$ python -q
>>> import numpy as np
>>> from numpy import linalg as LA
>>> np.set_printoptions(precision=1, suppress=True, linewidth=140)
>>> mat = np.loadtxt("block7.csv", delimiter=",")
>>> mat
array([[-16.5,  -2.5,  11. ],
       [-18.3,   4.9,  -6.3],
       [-19.9,   2.4,   0.3],
       [  7.3,  -7.9,  16.9],
       [ -4.5,   7.9, -17.8],
       [-19.8,   1.3,   2.9],
       [ 19.4,  -3.7,   3. ],
       [ 10.4,   5.4, -16.2],
       [-18.2,  -1. ,   8.1],
       [ -9.3,  -5.7,  16.7],
       [-16.2,  -2.7,  11.4],
       [ 17.7,  -5.4,   7.6],
       [ 15.6,  -6.4,  10.8],
       [-18.1,  -1.2,   8.4],
       [ -5.1,   7.9, -17.6],
       [-19.7,   1.2,   3.2],
       [ 13.1,   4.3, -14.5],
       [-15.3,  -3.2,  12.5],
       [-17.5,  -1.7,   9.5],
       [-16.1,  -2.7,  11.5],
       [ 17.5,   1.7,  -9.5],
       [-19.7,   3. ,  -1.4],
       [  8. ,   6.1, -17.3],
       [ 18.6,  -4.6,   5.6],
       [ 19.8,  -1.4,  -2.5],
       [ -4.3,   7.9, -17.9],
       [-19.8,   1.8,   1.7]])
>>> rng = np.random.default_rng(243854)
>>> Y = mat + rng.integers(-2, 3, (27, 2)) @ rng.integers(-2, 3, (2, 3))
>>> Y
array([[-16.5,  -2.5,  13. ],
       [-18.3,   4.9,  -6.3],
       [-19.9,   2.4,  -1.7],
       [  6.3,  -9.9,  16.9],
       [ -0.5,  15.9, -19.8],
       [-20.8,  -0.7,   4.9],
       [ 21.4,   0.3,   2. ],
       [  8.4,   1.4, -14.2],
       [-17.2,   1. ,   6.1],
       [ -9.3,  -5.7,  17.7],
       [-12.2,   5.3,   9.4],
       [ 18.7,  -3.4,   6.6],
       [ 18.6,  -0.4,   8.8],
       [-20.1,  -5.2,   8.4],
       [ -4.1,   9.9, -17.6],
       [-19.7,   1.2,   2.2],
       [ 14.1,   6.3, -16.5],
       [-14.3,  -1.2,  11.5],
       [-18.5,  -3.7,   8.5],
       [-19.1,  -8.7,  13.5],
       [ 15.5,  -2.3,  -7.5],
       [-20.7,   1. ,  -1.4],
       [  6. ,   2.1, -16.3],
       [ 17.6,  -6.6,   4.6],
       [ 18.8,  -3.4,  -0.5],
       [ -5.3,   5.9, -16.9],
       [-18.8,   3.8,  -0.3]])
>>> np.round(LA.svd(Y - mat, compute_uv=False), 1) + 0
array([21.2,  5.2,  0. ])
>>> arr = np.loadtxt("sample12.csv", delimiter=",")
>>> arr
array([[0., 2., 0., 0.],
       [1., 1., 0., 0.],
       [0., 0., 0., 2.],
       [0., 0., 1., 1.]])
>>> labels = rng.permutation(4)
>>> labels
array([3, 1, 0, 2])
>>> Y = arr[labels][:, labels]
>>> np.diag(Y)
array([1., 1., 0., 0.])
>>> K = np.load("layer13.npy")
>>> K
array([[-3. , -2.4,  3.9],
       [-3.2, -2.5,  4. ],
       [-2.2, -2.6,  3.7],
       [-3. , -1.8,  3.9],
       [-2.7, -2. ,  4.5],
       [-3.1, -1.6,  4.2],
       [-3. , -2.2,  4.2],
       [-3. , -1.9,  4.5],
       [-3. , -2. ,  3.4],
       [-2.5, -1.8,  4.1],
       [-2.5, -1.7,  4. ],
       [-3.2, -1.2,  3.7],
       [-2.8, -1.9,  3.9],
       [-2.8, -1.1,  4.1],
       [-2.8, -2. ,  4.3],
       [-3.1,  5.2, -2.1],
       [-2.8,  4.5, -2.5],
       [-3.5,  5.1, -2.3],
       [-3.1,  4.2, -2.1],
       [-2.6,  5.6, -2. ],
       [-3. ,  4.8, -2.2],
       [-2.4,  5. , -2.1],
       [-2.3,  5.1, -1.8],
       [-3.3,  5.7, -2.3],
       [-3.1,  4.9, -2.3],
       [-3. ,  4.7, -2.4],
       [-3.2,  5.1, -2.2],
       [-3.3,  5. , -2.5],
       [-3. ,  4.8, -1.8],
       [-3.3,  5.3, -2.1]])
>>> Y = np.c_[K[:, :1] @ np.array([[9]]), np.array([3, 3, -2, 1, 1, 4, 2, -4, 0, -1, 5, -2, -4, 4, -2, -4, 4, -5, 3, 3, 2, 1, 1, -1, 2, 4, 0, 3, 5, -1])]
>>> Y
array([[-27. ,   3. ],
       [-28.8,   3. ],
       [-19.8,  -2. ],
       [-27. ,   1. ],
       [-24.3,   1. ],
       [-27.9,   4. ],
       [-27. ,   2. ],
       [-27. ,  -4. ],
       [-27. ,   0. ],
       [-22.5,  -1. ],
       [-22.5,   5. ],
       [-28.8,  -2. ],
       [-25.2,  -4. ],
       [-25.2,   4. ],
       [-25.2,  -2. ],
       [-27.9,  -4. ],
       [-25.2,   4. ],
       [-31.5,  -5. ],
       [-27.9,   3. ],
       [-23.4,   3. ],
       [-27. ,   2. ],
       [-21.6,   1. ],
       [-20.7,   1. ],
       [-29.7,  -1. ],
       [-27.9,   2. ],
       [-27. ,   4. ],
       [-28.8,   0. ],
       [-29.7,   3. ],
       [-27. ,   5. ],
       [-29.7,  -1. ]])
>>> np.round(LA.norm(Y - K @ LA.lstsq(K, Y)[0], axis=0), 1) + 0
array([ 0. , 15.6])
>>> LA.matrix_rank(np.c_[K, Y])
np.int64(4)
>>> LA.matrix_rank(Y)
np.int64(2)
>>> gram = np.cov(K, rowvar=False)
>>> LA.eigvalsh(gram)[::-1]
array([22.4,  0.1,  0.1])
>>> np.corrcoef(K.T)
array([[ 1. , -0.2,  0.3],
       [-0.2,  1. , -1. ],
       [ 0.3, -1. ,  1. ]])
>>> gram.shape
(3, 3)
>>> np.argsort(-K.std(axis=0).round(6), kind="stable")
array([1, 2, 0])
>>> np.median(K, axis=0)
array([-3. ,  1.6,  0.8])
>>> gram
array([[  0.1,  -0.3,   0.3],
       [ -0.3,  12.5, -11.1],
       [  0.3, -11.1,  10. ]])
>>> basis = K[[6, 20]].astype(float)
>>> for _ in range(7):
...     labels = LA.norm(K[:, None] - basis, axis=-1).argmin(axis=1)
...     basis = np.array([K[labels == j].mean(axis=0) for j in range(2)])
... 
>>> labels
array([0, 0, 0, 0, 0, 0, 0, 0, 0, 0, 0, 0, 0, 0, 0, 1, 1, 1, 1, 1, 1, 1, 1, 1, 1, 1, 1, 1, 1, 1])
>>> np.abs(basis[1] - basis[0]).argmax()
np.int64(1)
>>> basis[1] - basis[0]
array([-0.1,  6.9, -6.2])
>>> np.bincount(labels)
array([15, 15])
>>> basis
array([[-2.9, -1.9,  4. ],
       [-3. ,  5. , -2.2]])
>>> LA.svd(basis, compute_uv=False)
array([6.7, 4.7])
>>> np.count_nonzero(basis)
np.int64(6)
>>> basis.mean(axis=0)
array([-2.9,  1.5,  0.9])
>>> basis.sum(axis=1)
array([-0.7, -0.2])
>>> np.unravel_index(np.abs(basis).argmax(), basis.shape)
(np.int64(1), np.int64(1))
>>> round(float(LA.norm(basis)), 1)
8.2
>>> Y = np.array([[1, 1], [1, -1]])
>>> W0 = np.kron(Y, np.kron(Y, Y))[rng.permutation(8)][:3]
>>> W0
array([[ 1, -1, -1,  1, -1,  1,  1, -1],
       [ 1,  1, -1, -1,  1,  1, -1, -1],
       [ 1,  1,  1,  1, -1, -1, -1, -1]])
>>> th = np.radians(92)
>>> R = np.eye(8)
>>> R[4, 4] = R[1, 1] = np.cos(th)
>>> R[4, 1], R[1, 4] = -np.sin(th), np.sin(th)
>>> R.round(1) + 0
array([[ 1.,  0.,  0.,  0.,  0.,  0.,  0.,  0.],
       [ 0.,  0.,  0.,  0.,  1.,  0.,  0.,  0.],
       [ 0.,  0.,  1.,  0.,  0.,  0.,  0.,  0.],
       [ 0.,  0.,  0.,  1.,  0.,  0.,  0.,  0.],
       [ 0., -1.,  0.,  0.,  0.,  0.,  0.,  0.],
       [ 0.,  0.,  0.,  0.,  0.,  1.,  0.,  0.],
       [ 0.,  0.,  0.,  0.,  0.,  0.,  1.,  0.],
       [ 0.,  0.,  0.,  0.,  0.,  0.,  0.,  1.]])
>>> Y = W0 @ R.T
>>> LA.svd(W0, compute_uv=False), LA.svd(Y, compute_uv=False)
(array([2.8, 2.8, 2.8]), array([2.8, 2.8, 2.8]))
>>> np.allclose(LA.norm(W0, axis=1), LA.norm(Y, axis=1))
True
>>> np.abs(Y - W0).max(axis=0)
array([0., 2., 0., 0., 2., 0., 0., 0.])
>>> np.allclose(W0 @ W0.T, Y @ Y.T)
True
>>> round(LA.det(R), 1), round(np.trace(R), 1)
(np.float64(1.0), np.float64(5.9))
